>>> import numpy as np
>>> np.set_printoptions(suppress=True, linewidth=160)
>>> arr = np.load("mat.npy")
>>> arr
array([[ 0,  5,  2, -1,  4,  3, -3],
       [-5,  0,  0, -1, -1,  1, -1],
       [-2,  0,  0,  0,  0,  5, -1],
       [ 1,  1,  0,  0, -4, -1,  0],
       [-4,  1,  0,  4,  0,  3,  0],
       [-3, -1, -5,  1, -3,  0,  0],
       [ 3,  1,  1,  0,  0,  0,  0]])
>>> cov = arr.T @ arr
>>> cov
array([[ 64,   3,  18, -14,  10, -28,   7],
       [  3,  29,  16,  -2,  19,  17, -15],
       [ 18,  16,  30,  -7,  23,   6,  -6],
       [-14,  -2,  -7,  19,  -6,   8,   4],
       [ 10,  19,  23,  -6,  42,  15, -11],
       [-28,  17,   6,   8,  15,  45, -15],
       [  7, -15,  -6,   4, -11, -15,  11]])
>>> np.allclose(cov, cov.T)
True
>>> (arr @ arr.T).shape
(7, 7)
>>> mat = np.loadtxt("run4.csv", delimiter=",")
>>> mat.round(2)
array([[ 3.53, -0.89, -3.43],
       [ 4.26,  2.6 , -0.29],
       [-0.21, -3.53, -3.54],
       [ 0.95, -3.04, -3.85],
       [ 2.47, -2.02, -3.85],
       [-1.4 ,  2.79,  3.9 ],
       [-3.19,  1.31,  3.62],
       [-1.24,  2.89,  3.89],
       [ 4.16,  2.77, -0.05],
       [ 2.9 ,  3.67,  1.77],
       [-1.25, -3.76, -3.04],
       [ 3.83,  3.16,  0.59],
       [ 0.36,  3.57,  3.48],
       [ 4.37,  2.34, -0.64],
       [-4.11, -0.06,  2.85],
       [-3.73,  0.61,  3.27],
       [ 3.53, -0.89, -3.43],
       [-4.26, -2.6 ,  0.3 ],
       [ 3.52,  3.39,  1.05],
       [ 4.19,  2.73, -0.12],
       [-2.88, -3.67, -1.79],
       [-1.48, -3.79, -2.91],
       [ 1.31, -2.84, -3.9 ],
       [ 4.49,  1.64, -1.47],
       [-3.26,  1.23,  3.59],
       [ 4.36,  2.36, -0.62],
       [-4.46, -1.19,  1.92],
       [ 1.19, -2.92, -3.88],
       [ 3.99,  2.99,  0.3 ]])
>>> # null space of dimension 1
>>> Xs = mat - mat.mean(axis=0)
>>> vecs = np.linalg.svd(Xs)[2][:2]
>>> other = Xs - Xs @ vecs.T @ vecs
>>> np.round((Xs @ vecs.T).std(axis=0), 2)
array([3.5 , 3.47])
>>> np.round(np.diag(vecs.T @ vecs), 2)
array([0.81, 0.58, 0.61])
>>> np.round(np.cov(Xs @ vecs.T, rowvar=False), 2) + 0
array([[12.69,  0.  ],
       [ 0.  , 12.46]])
>>> np.round(np.linalg.norm(other) / np.linalg.norm(Xs), 2)
np.float64(0.0)
>>> np.round(other.std(axis=0), 2) + 0
array([0., 0., 0.])
>>> F = np.array([[2, 0, 3, 1],
...     [1, 1, 2, 2],
...     [2, 0, 3, 3],
...     [2, 0, 1, 2],
...     [1, 0, 0, 3],
...     [1, 1, 2, 0],
...     [0, 0, 3, 3],
...     [0, 3, 3, 1]])
>>> F[4] = F[3]
>>> F
array([[2, 0, 3, 1],
       [1, 1, 2, 2],
       [2, 0, 3, 3],
       [2, 0, 1, 2],
       [2, 0, 1, 2],
       [1, 1, 2, 0],
       [0, 0, 3, 3],
       [0, 3, 3, 1]])
>>> round(np.linalg.norm(F[6], 1), 2), round(float(np.linalg.norm(F[6], np.inf)), 2)
(np.float64(6.0), 3.0)
>>> np.round(np.linalg.norm(F) ** 2 / np.linalg.norm(F, 2) ** 2, 2)
np.float64(1.26)
>>> np.linalg.norm(F, axis=1).argmax()
np.int64(2)
>>> np.round(np.linalg.norm(F, "nuc"), 2)
np.float64(16.92)
>>> other = np.c_[F[:, :2] @ np.array([[1, 3], [-3, -3]]), np.array([-2, 2, 3, -2, 3, -3, -2, 3])]
>>> other
array([[ 2,  6, -2],
       [-2,  0,  2],
       [ 2,  6,  3],
       [ 2,  6, -2],
       [ 2,  6,  3],
       [-2,  0, -3],
       [ 0,  0, -2],
       [-9, -9,  3]])
>>> np.linalg.matrix_rank(other)
np.int64(3)
>>> np.linalg.matrix_rank(np.c_[F, other])
np.int64(5)
>>> proj = F @ np.linalg.solve(F.T @ F, F.T)
>>> np.round(proj @ F[:, 3], 2) + 0
array([1., 2., 3., 2., 2., 0., 3., 1.])
>>> np.linalg.matrix_rank(np.eye(8) - proj)
np.int64(4)
>>> np.allclose(proj @ proj, proj)
True
>>> W0 = np.load("data.npy")
>>> W0
array([[1.  , 0.2 , 0.04, 0.01, 0.  ],
       [0.2 , 1.  , 0.2 , 0.04, 0.01],
       [0.04, 0.2 , 1.  , 0.2 , 0.04],
       [0.01, 0.04, 0.2 , 1.  , 0.2 ],
       [0.  , 0.01, 0.04, 0.2 , 1.  ]])
>>> w, vecs = np.linalg.eigvalsh(W0)
Traceback (most recent call last):
  File "<python-input-36>", line 1, in <module>
    w, vecs = np.linalg.eigvalsh(W0)
    ^^^^^^^
ValueError: too many values to unpack (expected 2)
>>> w, vecs = np.linalg.eigh(W0)
>>> np.abs(vecs[:, -1]).round(6).argmax()
np.int64(2)
>>> round(w.sum(), 2), np.trace(W0)
(np.float64(5.0), np.float64(5.0))
>>> w.round(2)
array([0.69, 0.79, 0.95, 1.17, 1.4 ])
>>> np.round(vecs @ np.diag(w) @ vecs.T, 2) + 0
array([[1.  , 0.2 , 0.04, 0.01, 0.  ],
       [0.2 , 1.  , 0.2 , 0.04, 0.01],
       [0.04, 0.2 , 1.  , 0.2 , 0.04],
       [0.01, 0.04, 0.2 , 1.  , 0.2 ],
       [0.  , 0.01, 0.04, 0.2 , 1.  ]])
>>> np.round(np.linalg.svd(W0, compute_uv=False), 2)
array([1.4 , 1.17, 0.95, 0.79, 0.69])
>>> np.round(vecs.T @ W0 @ vecs, 2) + 0
array([[0.69, 0.  , 0.  , 0.  , 0.  ],
       [0.  , 0.79, 0.  , 0.  , 0.  ],
       [0.  , 0.  , 0.95, 0.  , 0.  ],
       [0.  , 0.  , 0.  , 1.17, 0.  ],
       [0.  , 0.  , 0.  , 0.  , 1.4 ]])
>>> np.unique(w.round(6) + 0, return_counts=True)[1]
array([1, 1, 1, 1, 1])
>>> rng = np.random.default_rng(46421)
>>> idx = rng.permutation(5)
>>> other = W0[:, idx] * rng.choice([-1, 1], 5)
>>> other
array([[-0.04,  0.2 ,  0.01,  0.  , -1.  ],
       [-0.2 ,  1.  ,  0.04,  0.01, -0.2 ],
       [-1.  ,  0.2 ,  0.2 ,  0.04, -0.04],
       [-0.2 ,  0.04,  1.  ,  0.2 , -0.01],
       [-0.04,  0.01,  0.2 ,  1.  , -0.  ]])
>>> left, _, VT = np.linalg.svd(W0.T @ other)
>>> idx
array([2, 1, 3, 4, 0])
>>> np.round(np.linalg.lstsq(W0, other)[0], 2) + 0
array([[ 0.,  0.,  0.,  0., -1.],
       [ 0.,  1.,  0.,  0.,  0.],
       [-1.,  0.,  0.,  0.,  0.],
       [ 0.,  0.,  1.,  0.,  0.],
       [ 0.,  0.,  0.,  1.,  0.]])
